% python3 -q
>>> import numpy as np
>>> from numpy import linalg as LA
>>> np.set_printoptions(suppress=True, linewidth=200)
>>> def tidy(a):
...     return np.round(a, 3) + 0
... 
>>> A = np.loadtxt("a.csv", delimiter=",")
>>> print(A)
[[-7. -4.  0. -4.]
 [16.  9. -1.  7.]
 [ 8.  4. -1.  2.]
 [-8. -4.  1. -2.]]
>>> U, sig, Vt = LA.svd(A)
>>> evecs = Vt[:(sig > 1e-8).sum()]
>>> rng = np.random.default_rng(449)
>>> x = A[2] + 4 * A[0] + rng.integers(2) * np.eye(4)[3]
>>> print(x)
[-20. -12.  -1. -13.]
>>> print(np.allclose(evecs.T @ evecs @ x, x))
False
>>> print(LA.matrix_rank(np.vstack([A, x])))
4
>>> print(tidy(np.diag(evecs.T @ evecs)))
[1.    0.833 0.333 0.833]
>>> print(np.unique(A.round(6), axis=0).shape)
(4, 4)
>>> try:
...     LA.inv(A)
... except LA.LinAlgError as e:
...     print(repr(e))
... 
LinAlgError('Singular matrix')
>>> print(tidy(np.trace(LA.pinv(A) @ A)))
3.0
>>> print(np.abs(np.diag(LA.qr(A)[1])) > 1e-9)
[ True  True  True False]
>>> print(tidy(A @ LA.pinv(A) @ A))
[[-7. -4.  0. -4.]
 [16.  9. -1.  7.]
 [ 8.  4. -1.  2.]
 [-8. -4.  1. -2.]]
>>> print(tidy(np.abs(LA.eigvals(A)).max()))
3.0
>>> print(tidy(np.sort(np.abs(LA.eigvals(A)))))
[0. 1. 1. 3.]
>>> print((A + A.T) / 2)
[[-7.   6.   4.  -6. ]
 [ 6.   9.   1.5  1.5]
 [ 4.   1.5 -1.   1.5]
 [-6.   1.5  1.5 -2. ]]
>>> A.inv()
Traceback (most recent call last):
  File "<python-input-22>", line 1, in <module>
    A.inv()
    ^^^^^
AttributeError: 'numpy.ndarray' object has no attribute 'inv'
>>> print(A @ A)
[[ 17.   8.   0.   8.]
 [-32. -15.  -1. -17.]
 [-16.  -8.  -1. -10.]
 [ 16.   8.   1.  10.]]
>>> print(np.allclose(A, A.T))
False
>>> print(tidy(LA.matrix_power(A, 2)))
[[ 17.   8.   0.   8.]
 [-32. -15.  -1. -17.]
 [-16.  -8.  -1. -10.]
 [ 16.   8.   1.  10.]]
>>> print((A - A.T) / 2)
[[  0.  -10.   -4.    2. ]
 [ 10.    0.   -2.5   5.5]
 [  4.    2.5   0.    0.5]
 [ -2.   -5.5  -0.5   0. ]]
>>> print(tidy(LA.det(A)))
0.0
>>> data = np.loadtxt("test7.csv", delimiter=",")
>>> print(data)
[[ -0.199  -2.086  -1.582  -0.377   1.301]
 [ -0.887   3.712   1.846   0.932  -2.232]
 [  7.278 -10.27  -12.546   4.499   1.368]
 [  2.857  -2.868  -4.935   2.304  -0.335]]
>>> B = data + rng.integers(-2, 3, (4, 1)) @ rng.integers(-2, 3, (1, 5))
>>> print(tidy(B))
[[  3.801  -0.086  -5.582  -2.377   3.301]
 [ -2.887   2.712   3.846   1.932  -3.232]
 [  3.278 -12.27   -8.546   6.499  -0.632]
 [ -1.143  -4.868  -0.935   4.304  -2.335]]
>>> print(tidy(B - data))
[[ 4.  2. -4. -2.  2.]
 [-2. -1.  2.  1. -1.]
 [-4. -2.  4.  2. -2.]
 [-4. -2.  4.  2. -2.]]
>>> print(tidy(LA.svd(B - data, compute_uv=False)))
[11.958  0.     0.     0.   ]
>>> print(LA.matrix_rank(B - data, tol=1e-8))
1
>>> B = np.array([[-6, -8], [-8, 6]])
>>> basis = np.array([[1]])
>>> X = np.block([[B, np.zeros((2, 1))], [np.zeros((1, 2)), basis]])
>>> print(X)
[[-6. -8.  0.]
 [-8.  6.  0.]
 [ 0.  0.  1.]]
>>> # equal to its transpose
>>> O, evecs = LA.qr(X[:, :1])[0], LA.qr(X[:, 1:])[0]
>>> sig = LA.svd(O.T @ evecs, compute_uv=False)
>>> print(tidy(sig))
[0.]
>>> F = np.load("run14.npy")
>>> print(F)
[[3 0 1]
 [0 0 2]
 [0 0 2]]
>>> # triangular
>>> P = np.triu(np.array([[-2, -2, 2], [-1, 1, -1], [2, 1, 1]]), 1) + np.eye(3)
>>> B = P @ F @ LA.inv(P)
>>> print(P @ F - F @ P)
[[ 0.  6. -6.]
 [ 0.  0. -2.]
 [ 0.  0.  0.]]
>>> print(tidy(LA.det(B)))
0.0
>>> print(np.poly(B))
[ 1. -5.  6.  0.]
>>> print(np.trace(B), np.trace(F))
5.0 5
>>> r = LA.matrix_rank(F)
>>> print(r)
2
>>> N = LA.svd(F)[2][r:].T
>>> print(N.shape)
(3, 1)
>>> print(np.allclose(F @ N, 0))
True
>>> print([int(LA.matrix_rank(np.delete(F, i, axis=0))) for i in range(3)])
[1, 2, 2]
>>> B = F / np.sqrt((F ** 2).mean(axis=1, keepdims=True))
>>> print(tidy(LA.norm(B, axis=1)))
[1.732 1.732 1.732]
>>> print(tidy(B[0]))
[1.643 0.    0.548]
>>> print(LA.matrix_rank(F - F.mean(axis=1, keepdims=True)))
2
>>> print([round(float(x), 3) for x in LA.svd(F, compute_uv=False)[:3]])
[3.464, 2.449, 0.0]
>>> print(np.argsort(-LA.norm(F, axis=0).round(6), kind="stable")[:3])
[0 2 1]
>>> B = np.array([[4], [-3], [-2], [-2], [2]])
>>> basis = np.array([[0, -1, 1]])
>>> mat = B @ basis + 0.05 * rng.normal(size=(5, 3))
>>> print(tidy(mat))
[[ 0.002 -4.079  3.973]
 [ 0.06   3.059 -3.04 ]
 [ 0.05   1.992 -2.042]
 [-0.102  1.932 -1.996]
 [ 0.032 -2.051  2.034]]
>>> print([round(float(x), 3) for x in LA.svd(mat, compute_uv=False)[:3]])
[8.673, 0.135, 0.085]
>>> print(LA.cond(mat) > 100)
True
>>> print(np.argsort(-LA.norm(mat, axis=0).round(6), kind="stable")[:3])
[1 2 0]
>>> print(tidy(LA.norm(mat, 2) / LA.norm(mat)))
1.0
>>> print(LA.matrix_rank(mat, rtol=0.1))
1
>>> P = mat @ LA.solve(mat.T @ mat, mat.T)
>>> print(tidy(np.trace(P)))
3.0
>>> print(tidy(np.diag(P)))
[0.81  0.471 0.649 0.895 0.176]
>>> B = np.c_[mat[:, :2] @ np.array([[-7, 5], [1, -8]]), np.array([7, -2, -3, -5, -1])]
>>> print(tidy(B))
[[ -4.093  32.643   7.   ]
 [  2.642 -24.177  -2.   ]
 [  1.642 -15.689  -3.   ]
 [  2.644 -15.965  -5.   ]
 [ -2.274  16.569  -1.   ]]
>>> print(tidy(LA.norm(LA.qr(mat)[0].T @ B, axis=0) ** 2 / ((B ** 2).sum(axis=0) + 1e-12)))
[1.    1.    0.735]
>>> print(tidy(LA.lstsq(mat, B[:, 0])[0]))
[-7.  1.  0.]
>>> print(LA.matrix_rank(np.c_[mat, B]))
4
>>> P = B @ LA.solve(B.T @ B, B.T)
>>> print(np.allclose(P @ P, P))
True
>>> print(tidy((np.eye(5) - P) @ B))
[[0. 0. 0.]
 [0. 0. 0.]
 [0. 0. 0.]
 [0. 0. 0.]
 [0. 0. 0.]]
>>> print(tidy(np.trace(P)))
3.0
>>> feats = np.load("out2.npy")
>>> print(feats)
[[  6  12   6   6  12   6]
 [-24   0   6 -24   0   6]
 [ -3 -24 -27  -3 -24 -27]
 [ -4  -8  -4   0   0   0]
 [ 16   0  -4   0   0   0]
 [  2  16  18   0   0   0]]
>>> x = np.array([-5, 0, 0, 3, -2, 3])
>>> print((feats @ x).argmax())
1
>>> print(feats * x)
[[-30   0   0  18 -24  18]
 [120   0   0 -72   0  18]
 [ 15   0   0  -9  48 -81]
 [ 20   0   0   0   0   0]
 [-80   0   0   0   0   0]
 [-10   0   0   0   0   0]]
>>> print(np.sign((feats @ x).round(6)))
[-1  1 -1  1 -1 -1]
>>> arr = np.load("dump.npy")
>>> print(tidy(arr))
[[ 2.21  -0.476  1.972]
 [-1.061 -1.938 -2.03 ]
 [ 2.188 -1.427  1.475]
 [-2.234  0.791 -1.839]
 [-2.099  1.764 -1.217]
 [ 1.53   1.346  2.202]
 [-1.074  2.783  0.318]
 [ 2.045  0.267  2.179]
 [-1.343  2.682 -0.002]
 [ 0.131  2.626  1.444]
 [ 1.512 -2.582  0.221]
 [ 2.08  -1.818  1.171]
 [ 0.158 -2.74  -1.211]]
>>> U, sig, Vt = LA.svd(mat)
>>> print(np.argmax(sig[:-1] / (sig[1:] + 1e-6)) + 1)
1
>>> B = U[:, :1] @ np.diag(sig[:1]) @ Vt[:1]
>>> print(tidy(B))
[[-0.001 -4.042  4.01 ]
 [ 0.001  3.062 -3.038]
 [ 0.001  2.025 -2.009]
 [ 0.001  1.971 -1.956]
 [-0.001 -2.051  2.035]]
>>> print(tidy(np.abs(mat - B).max()))
0.102
>>> print(LA.matrix_rank(B))
1
>>> print(LA.matrix_rank(mat, rtol=0.05))
1
>>> J = np.load("case10.npy")
>>> print(J)
[[23. 25. -5.]
 [25. 23. -5.]
 [-5. -5. -1.]]
>>> vals, evecs = LA.eigh(J)
>>> print(np.abs(evecs[:, -1]).round(6).argmax())
0
>>> print(tidy(LA.eigvalsh(J @ J)))
[   4.    4. 2401.]
>>> print(tidy(evecs.T @ evecs))
[[1. 0. 0.]
 [0. 1. 0.]
 [0. 0. 1.]]
>>> print(np.unique(vals.round(6) + 0, return_counts=True)[1])
[2 1]
>>> print(tidy(LA.svd(J, compute_uv=False)))
[49.  2.  2.]
>>> print(tidy(LA.eigvalsh(J + -1 * np.eye(3))))
[-3. -3. 48.]
>>> print(tidy(evecs @ np.diag(vals) @ evecs.T))
[[23. 25. -5.]
 [25. 23. -5.]
 [-5. -5. -1.]]
>>> print(tidy(evecs.T @ J @ evecs))
[[-2.  0.  0.]
 [ 0. -2.  0.]
 [ 0.  0. 49.]]
